% ipython --no-banner

In [1]: import numpy as np

In [2]: np.set_printoptions(precision=2, suppress=True, linewidth=200, legacy="1.25")

In [3]: F = np.loadtxt("m.csv", delimiter=",")

In [4]: F
Out[4]: 
array([[-2.,  2., -2.,  2., -2.,  2.],
       [ 3.,  2.,  3.,  2.,  3.,  2.],
       [ 3.,  2.,  3.,  2.,  3.,  2.],
       [-2.,  2., -2.,  2., -2.,  2.],
       [ 3.,  2.,  3.,  2.,  3.,  2.],
       [ 3.,  2.,  3.,  2.,  3.,  2.]])

In [5]: # row 2 repeats row 1

In [6]: left, sigma = np.linalg.svd(F)
ValueError: too many values to unpack (expected 2)


In [7]: left, sigma, Vh = np.linalg.svd(F, full_matrices=False)

In [8]: left.shape, sigma.shape, Vh.shape
Out[8]: ((6, 6), (6,), (6, 6))

In [9]: np.round(left.T @ F @ Vh.T, 2) + 0
Out[9]: 
array([[12.59,  0.  ,  0.  ,  0.  ,  0.  ,  0.  ],
       [ 0.  ,  6.74,  0.  ,  0.  ,  0.  ,  0.  ],
       [ 0.  ,  0.  ,  0.  ,  0.  ,  0.  ,  0.  ],
       [ 0.  ,  0.  ,  0.  ,  0.  ,  0.  ,  0.  ],
       [ 0.  ,  0.  ,  0.  ,  0.  ,  0.  ,  0.  ],
       [ 0.  ,  0.  ,  0.  ,  0.  ,  0.  ,  0.  ]])

In [10]: sigma.round(2) + 0
Out[10]: array([12.59,  6.74,  0.  ,  0.  ,  0.  ,  0.  ])

In [11]: np.cumsum(sigma ** 2) / np.sum(sigma ** 2)
Out[11]: array([0.78, 1.  , 1.  , 1.  , 1.  , 1.  ])

In [12]: round(float(np.sqrt((sigma ** 2).sum())), 2), round(float(np.linalg.norm(F)), 2)
Out[12]: (14.28, 14.28)

In [13]: np.round(left.T @ left, 2) + 0
Out[13]: 
array([[1., 0., 0., 0., 0., 0.],
       [0., 1., 0., 0., 0., 0.],
       [0., 0., 1., 0., 0., 0.],
       [0., 0., 0., 1., 0., 0.],
       [0., 0., 0., 0., 1., 0.],
       [0., 0., 0., 0., 0., 1.]])

In [14]: np.linalg.matrix_rank(F, rtol=0.1)
Out[14]: 2

In [15]: np.abs(np.diag(np.linalg.qr(F)[1])) > 1e-9
Out[15]: array([ True,  True, False, False, False, False])

In [16]: F @ np.linalg.pinv(F) @ F
Out[16]: 
array([[-2.,  2., -2.,  2., -2.,  2.],
       [ 3.,  2.,  3.,  2.,  3.,  2.],
       [ 3.,  2.,  3.,  2.,  3.,  2.],
       [-2.,  2., -2.,  2., -2.,  2.],
       [ 3.,  2.,  3.,  2.,  3.,  2.],
       [ 3.,  2.,  3.,  2.,  3.,  2.]])

In [17]: rng = np.random.default_rng(68)

In [18]: z = rng.permutation(6)

In [19]: z
Out[19]: array([5, 4, 1, 0, 2, 3])

In [20]: other = F[z][:, z]

In [21]: np.round(np.linalg.det(other), 2), np.round(np.linalg.det(F[z]), 2)
Out[21]: (0.0, 0.0)

In [22]: np.round(np.sort(np.abs(np.linalg.eigvals(other))), 2) + 0
Out[22]: array([ 0.,  0.,  0.,  0.,  0., 10.])

In [23]: np.allclose(other, F)
Out[23]: False

In [24]: np.allclose(F @ F.T, F.T @ F)
Out[24]: False

In [25]: round(float(np.linalg.det(F)), 2)
Out[25]: 0.0

In [26]: (F + F.T) / 2
Out[26]: 
array([[-2. ,  2.5,  0.5,  0. ,  0.5,  2.5],
       [ 2.5,  2. ,  2.5,  2. ,  2.5,  2. ],
       [ 0.5,  2.5,  3. ,  0. ,  3. ,  2.5],
       [ 0. ,  2. ,  0. ,  2. ,  0. ,  2. ],
       [ 0.5,  2.5,  3. ,  0. ,  3. ,  2.5],
       [ 2.5,  2. ,  2.5,  2. ,  2.5,  2. ]])

In [27]: np.allclose(F, F.T)
Out[27]: False

In [28]: np.linalg.matrix_power(F, 4)
Out[28]: 
array([[   0.,    0.,    0.,    0.,    0.,    0.],
       [2000., 3000., 2000., 3000., 2000., 3000.],
       [2000., 3000., 2000., 3000., 2000., 3000.],
       [   0.,    0.,    0.,    0.,    0.,    0.],
       [2000., 3000., 2000., 3000., 2000., 3000.],
       [2000., 3000., 2000., 3000., 2000., 3000.]])

In [29]: np.linalg.determinant(F)
AttributeError: module 'numpy.linalg' has no attribute 'determinant'


In [30]: feats = np.array([[2, 1, 11],
    ...:     [0, 1, 3],
    ...:     [0, 1, 3],
    ...:     [2, 1, 11],
    ...:     [0, 1, 5],
    ...:     [0, 1, 1],
    ...:     [2, 1, 11],
    ...:     [2, 1, 11],
    ...:     [0, 1, 5],
    ...:     [0, 1, 7],
    ...:     [0, 1, 5]])

In [31]: feats
Out[31]: 
array([[ 2,  1, 11],
       [ 0,  1,  3],
       [ 0,  1,  3],
       [ 2,  1, 11],
       [ 0,  1,  5],
       [ 0,  1,  1],
       [ 2,  1, 11],
       [ 2,  1, 11],
       [ 0,  1,  5],
       [ 0,  1,  7],
       [ 0,  1,  5]])

In [32]: # rows 1 and 2 are equal

In [33]: feats.mean(axis=0)
Out[33]: array([0.73, 1.  , 6.64])

In [34]: feats.shape
Out[34]: (11, 3)

In [35]: feats.sum(axis=0)
Out[35]: array([ 8, 11, 73])

In [36]: np.linalg.rank(feats)
AttributeError: module 'numpy.linalg' has no attribute 'rank'


In [37]: feats[11]
IndexError: index 11 is out of bounds for axis 0 with size 11


In [38]: left, sigma, Vh = np.linalg.svd(feats, full_matrices=False)

In [39]: np.allclose(left * sigma @ Vh, feats)
Out[39]: True

In [40]: sigma / sigma[0]
Out[40]: array([1.  , 0.09, 0.03])

In [41]: np.cumsum(sigma ** 2) / np.sum(sigma ** 2)
Out[41]: array([0.99, 1.  , 1.  ])

In [42]: np.round(Vh @ Vh.T, 2) + 0
Out[42]: 
array([[1., 0., 0.],
       [0., 1., 0.],
       [0., 0., 1.]])

In [43]: np.round(np.sqrt((sigma ** 2).sum()), 2), round(float(np.linalg.norm(feats)), 2)
Out[43]: (25.57, 25.57)

In [44]: np.round(left.T @ left, 2) + 0
Out[44]: 
array([[1., 0., 0.],
       [0., 1., 0.],
       [0., 0., 1.]])

In [45]: other = feats / np.linalg.norm(feats, axis=1, keepdims=True)

In [46]: gram = other @ other.T

In [47]: (gram - 2 * np.eye(11)).round(6).argmax(axis=1)
Out[47]: array([3, 2, 1, 0, 8, 1, 0, 0, 4, 4, 4])

In [48]: gram[4]
Out[48]: array([0.98, 0.99, 0.99, 0.98, 1.  , 0.83, 0.98, 0.98, 1.  , 1.  , 1.  ])

In [49]: T = np.stack([feats, -2 * feats, feats[::-1]])

In [50]: (T @ feats.T).shape
Out[50]: (3, 11, 11)

In [51]: np.linalg.norm(T, axis=(1, 2))
Out[51]: array([25.57, 51.15, 25.57])

In [52]: np.einsum("bij,cij->bc", T, T)
Out[52]: 
array([[  654, -1308,   554],
       [-1308,  2616, -1108],
       [  554, -1108,   654]])
